$ ipython --no-banner

In [1]: import numpy as np

In [2]: np.set_printoptions(precision=3, suppress=True, linewidth=140, legacy="1.25")

In [3]: rd = lambda a: np.round(a, 3) + 0

In [4]: A = np.loadtxt("block1.csv", delimiter=",")

In [5]: A
Out[5]: 
array([[-2., -5., -2.,  0.],
       [ 3., -5.,  5.,  0.],
       [-5.,  1., -3.,  0.],
       [ 0.,  0.,  0.,  0.]])

In [6]: u = np.array([3, 1, 3])

In [7]: np.convolve(A[0], u)
Out[7]: array([ -6., -17., -17., -17.,  -6.,   0.])

In [8]: np.array([np.convolve(row, u, "same") for row in A])
Out[8]: 
array([[-17., -17., -17.,  -6.],
       [-12.,  19., -10.,  15.],
       [ -2., -23.,   0.,  -9.],
       [  0.,   0.,   0.,   0.]])

In [9]: np.correlate(A[0], A[2], "full")
Out[9]: array([ 0.,  6., 13., 11., 23., 10.,  0.])

In [10]: np.polyval(u, A[0])
Out[10]: array([13., 73., 13.,  3.])

In [11]: rd(np.linalg.eigvals(A))
Out[11]: array([-5.963+4.292j, -5.963-4.292j,  1.927+0.j   ,  0.   +0.j   ])

In [12]: rd(np.linalg.eigvals(A).sum().real)
Out[12]: -10.0

In [13]: rd(np.linalg.det(A[::-1]))
Out[13]: 0.0

In [14]: rd(np.poly(A))
Out[14]: array([   1.,   10.,   31., -104.,    0.])

In [15]: arr = np.load("a.npy")

In [16]: arr
Out[16]: 
array([[0, 1, 0, 0],
       [0, 0, 1, 0],
       [1, 0, 0, 0],
       [0, 0, 0, 1]])

In [17]: hat = np.triu(np.array([[1, -1, -2, -1], [-1, -1, 2, 2], [2, -2, -1, -2], [0, -2, 2, 1]]), 1) + np.eye(4)

In [18]: M2 = hat @ arr @ np.linalg.inv(hat)

In [19]: np.linalg.matrix_rank(M2)
Out[19]: 4

In [20]: rd(np.linalg.det(M2))
Out[20]: 1.0

In [21]: M2
Out[21]: 
array([[-2., -1., -3., -7.],
       [ 2.,  2.,  1.,  2.],
       [ 1.,  1.,  0., -3.],
       [ 0.,  0.,  0.,  1.]])

In [22]: u = np.array([0, -2, -2, -2])

In [23]: M2 = arr + np.outer(u, np.eye(4)[2])

In [24]: np.linalg.matrix_rank(M2 - arr)
Out[24]: 1

In [25]: x = np.array([7, 2, 2, 5])

In [26]: rd(np.sort(np.abs(np.degrees(np.angle(np.linalg.eigvals(arr))))))
Out[26]: array([  0.,   0., 120., 120.])

In [27]: rd(np.linalg.det(arr))
Out[27]: 1.0

In [28]: [p for p in range(1, 25) if np.allclose(np.linalg.matrix_power(arr, p), np.eye(4))]
Out[28]: [3, 6, 9, 12, 15, 18, 21, 24]

In [29]: M = np.loadtxt("mat.csv", delimiter=",")

In [30]: rd(M)
Out[30]: 
array([[ 0.731, -0.627, -0.269],
       [-0.627, -0.463, -0.627],
       [-0.269, -0.627,  0.731]])

In [31]: x = np.array([1, -3, -2])

In [32]: rd(np.linalg.det(M))
Out[32]: -1.0

In [33]: rd(np.linalg.inv(M))
Out[33]: 
array([[ 0.731, -0.627, -0.269],
       [-0.627, -0.463, -0.627],
       [-0.269, -0.627,  0.731]])

In [34]: rd(np.abs(np.linalg.eigvals(M)))
Out[34]: array([1., 1., 1.])

In [35]: rd(np.sort(np.abs(np.degrees(np.angle(np.linalg.eigvals(M))))))
Out[35]: array([  0.,   0., 180.])

In [36]: [p for p in range(1, 25) if np.allclose(np.linalg.matrix_power(M, p), np.eye(3))]
Out[36]: [2, 4, 6, 8, 10, 12, 14, 16, 18, 20, 22, 24]

In [37]: rd(np.poly(M))
Out[37]: array([ 1., -1., -1.,  1.])

In [38]: rd(np.kron(np.eye(2, dtype=int), M))
Out[38]: 
array([[ 0.731, -0.627, -0.269,  0.   ,  0.   ,  0.   ],
       [-0.627, -0.463, -0.627,  0.   ,  0.   ,  0.   ],
       [-0.269, -0.627,  0.731,  0.   ,  0.   ,  0.   ],
       [ 0.   ,  0.   ,  0.   ,  0.731, -0.627, -0.269],
       [ 0.   ,  0.   ,  0.   , -0.627, -0.463, -0.627],
       [ 0.   ,  0.   ,  0.   , -0.269, -0.627,  0.731]])

In [39]: rd(np.linalg.det(2 * M)), rd(np.linalg.det(M))
Out[39]: (-8.0, -1.0)

In [40]: np.einsum("ij,ji->", M, M)
Out[40]: 3.0

In [41]: rd(np.linalg.det(M[::-1]))
Out[41]: 1.0
